% python3 -q
>>> import numpy as np
>>> np.set_printoptions(precision=2, suppress=True, linewidth=140, legacy="1.25")
>>> rnd = lambda a: np.round(a, 2) + 0
>>> K = np.load("w.npy")
>>> K
array([[ 1,  0,  0,  0,  0,  0,  0,  0,  0,  0],
       [-2,  1,  0,  0,  0,  0,  0,  0,  0,  0],
       [ 0,  2,  1,  0,  0,  0,  0,  0,  0,  0],
       [ 0,  0,  1,  1,  0,  0,  0,  0,  0,  0],
       [ 3,  2, -2,  0,  1,  0,  0,  0,  0,  0],
       [-3,  3,  2,  3, -3,  1,  0,  0,  0,  0],
       [ 3, -1, -3, -2,  2,  3,  1,  0,  0,  0],
       [ 1, -3, -1,  0,  1,  0,  0,  1,  0,  0],
       [ 1,  3, -2, -2,  3, -3, -2, -1,  1,  0],
       [-1, -3, -3,  3, -2,  0, -3,  0,  0,  1]])
>>> # triangular, det is the product of the diagonal
>>> rng = np.random.default_rng(5328)
>>> labels = rng.permutation(10)
>>> labels
array([0, 8, 9, 1, 6, 7, 4, 5, 2, 3])
>>> Y = K[labels][:, labels]
>>> np.trace(Y)
10
>>> rnd(np.sort(np.abs(np.linalg.eigvals(Y))))
array([1., 1., 1., 1., 1., 1., 1., 1., 1., 1.])
>>> print(Y)
[[ 1  0  0  0  0  0  0  0  0  0]
 [ 1  1  0  3 -2 -1  3 -3 -2 -2]
 [-1  0  1 -3 -3  0 -2  0 -3  3]
 [-2  0  0  1  0  0  0  0  0  0]
 [ 3  0  0 -1  1  0  2  3 -3 -2]
 [ 1  0  0 -3  0  1  1  0 -1  0]
 [ 3  0  0  2  0  0  1  0 -2  0]
 [-3  0  0  3  0  0 -3  1  2  3]
 [ 0  0  0  2  0  0  0  0  1  0]
 [ 0  0  0  0  0  0  0  0  1  1]]
